% ipython --no-banner

In [1]: import numpy as np

In [2]: from numpy import linalg as LA

In [3]: np.set_printoptions(precision=3, suppress=True, linewidth=120)

In [4]: E = np.loadtxt("x.csv", delimiter=",")

In [5]: E
Out[5]: 
array([[-1.249,  2.332,  6.52 ],
       [ 0.439, -0.389, -1.794],
       [-0.551,  1.02 ,  3.008],
       [ 0.252,  0.287,  0.931],
       [-0.605,  0.359,  0.891],
       [ 2.07 , -2.348, -6.343],
       [-0.391,  0.265,  0.628],
       [ 1.158, -0.596, -2.939],
       [-0.941,  0.935,  2.962],
       [ 2.334, -1.713, -5.507],
       [ 1.357, -1.453, -4.188],
       [ 0.168, -0.314, -1.356],
       [ 0.498, -0.211, -1.109],
       [-1.942,  1.53 ,  5.307],
       [ 0.589, -0.69 , -2.298],
       [-0.422,  0.307,  0.275],
       [ 0.594, -0.646, -2.069],
       [ 0.04 ,  0.157,  0.766],
       [ 0.626, -0.729, -2.289],
       [ 2.589, -2.189, -7.08 ],
       [-1.038,  0.791,  2.699],
       [-0.039, -0.342, -0.667]])

In [6]: Ac = (E - E.mean(axis=0)) / E.std(axis=0)

In [7]: np.argwhere(np.abs(Ac) > 2)
Out[7]: 
array([[ 0,  1],
       [ 0,  2],
       [19,  0]])

In [8]: beta = LA.lstsq(np.delete(Ac, 0, axis=1), Ac[:, 0])[0]

In [9]: round(1 - np.var(Ac[:, 0] - np.delete(Ac, 0, axis=1) @ beta), 3)
Out[9]: np.float64(0.924)

In [10]: round(LA.norm(E, 2) / LA.norm(E), 3)
Out[10]: np.float64(0.996)

In [11]: np.abs(LA.svd(E)[2][-1])
Out[11]: array([0.144, 0.927, 0.346])

In [12]: LA.matrix_rank(E, rtol=0.1)
Out[12]: np.int64(1)

In [13]: Ac = E - E.mean(axis=0)

In [14]: vecs = LA.svd(Ac)[2][:1]

In [15]: B = Ac - Ac @ vecs.T @ vecs

In [16]: np.round(LA.norm(B) / LA.norm(Ac), 3)
Out[16]: np.float64(0.089)

In [17]: Ac = E - E.mean(axis=0)

In [18]: Uu, sv, VT = LA.svd(Ac, full_matrices=False)

In [19]: np.round(Ac.mean(axis=0), 3) + 0
Out[19]: array([0., 0., 0.])

In [20]: np.abs(Uu[:, 0]).argmax()
Out[20]: np.int64(0)

In [21]: sv ** 2 / (sv ** 2).sum()
Out[21]: array([0.992, 0.007, 0.001])

In [22]: VT[0] * np.sign(VT[0, np.abs(VT[0]).argmax()])
Out[22]: array([-0.29 ,  0.296,  0.91 ])

In [23]: np.abs(VT[-1])
Out[23]: array([0.125, 0.931, 0.342])

In [24]: F = np.load("arr.npy")

In [25]: F
Out[25]: 
array([[27.154,  8.455, 20.603],
       [25.461, 10.067, 19.168],
       [23.979, 11.038, 19.883],
       [24.134,  8.792, 21.427],
       [25.368, 11.255, 18.983],
       [24.522,  9.554, 18.652],
       [25.367,  9.635, 18.585],
       [24.85 ,  9.631, 18.949],
       [24.195, 10.301, 19.778],
       [25.331, 10.313, 19.128],
       [25.56 , 10.984, 18.863],
       [25.4  ,  9.815, 22.269],
       [27.597, 11.253, 19.057],
       [23.497, 10.642, 19.672],
       [25.445, 11.375, 20.525],
       [25.451,  8.211, 18.97 ],
       [24.881,  9.472, 20.184],
       [24.856, 10.412, 19.571],
       [25.282, 10.638, 19.086],
       [26.346,  8.542, 20.662],
       [24.953, 10.245, 20.794]])

In [26]: B = np.c_[F[:, :2] @ np.array([[-1, 0], [-2, -3]]), np.array([2, 2, 1, 3, 2, 3, 1, 2, 1, 1, 0, 0, 2, 3, 3, 3, 3, 3, 0, 2, 0])]

In [27]: B
Out[27]: 
array([[-44.064, -25.365,   2.   ],
       [-45.595, -30.201,   2.   ],
       [-46.055, -33.114,   1.   ],
       [-41.718, -26.376,   3.   ],
       [-47.878, -33.765,   2.   ],
       [-43.63 , -28.662,   3.   ],
       [-44.637, -28.905,   1.   ],
       [-44.112, -28.893,   2.   ],
       [-44.797, -30.903,   1.   ],
       [-45.957, -30.939,   1.   ],
       [-47.528, -32.952,   0.   ],
       [-45.03 , -29.445,   0.   ],
       [-50.103, -33.759,   2.   ],
       [-44.781, -31.926,   3.   ],
       [-48.195, -34.125,   3.   ],
       [-41.873, -24.633,   3.   ],
       [-43.825, -28.416,   3.   ],
       [-45.68 , -31.236,   3.   ],
       [-46.558, -31.914,   0.   ],
       [-43.43 , -25.626,   2.   ],
       [-45.443, -30.735,   0.   ]])

In [28]: LA.matrix_rank(B)
Out[28]: np.int64(3)

In [29]: np.round(LA.norm(B - F @ LA.lstsq(F, B)[0], axis=0), 3) + 0
Out[29]: array([0.   , 0.   , 5.027])

In [30]: np.round(LA.lstsq(F, B[:, 0])[0], 3) + 0
Out[30]: array([-1., -2.,  0.])

In [31]: LA.matrix_rank(np.c_[F, B])
Out[31]: np.int64(4)
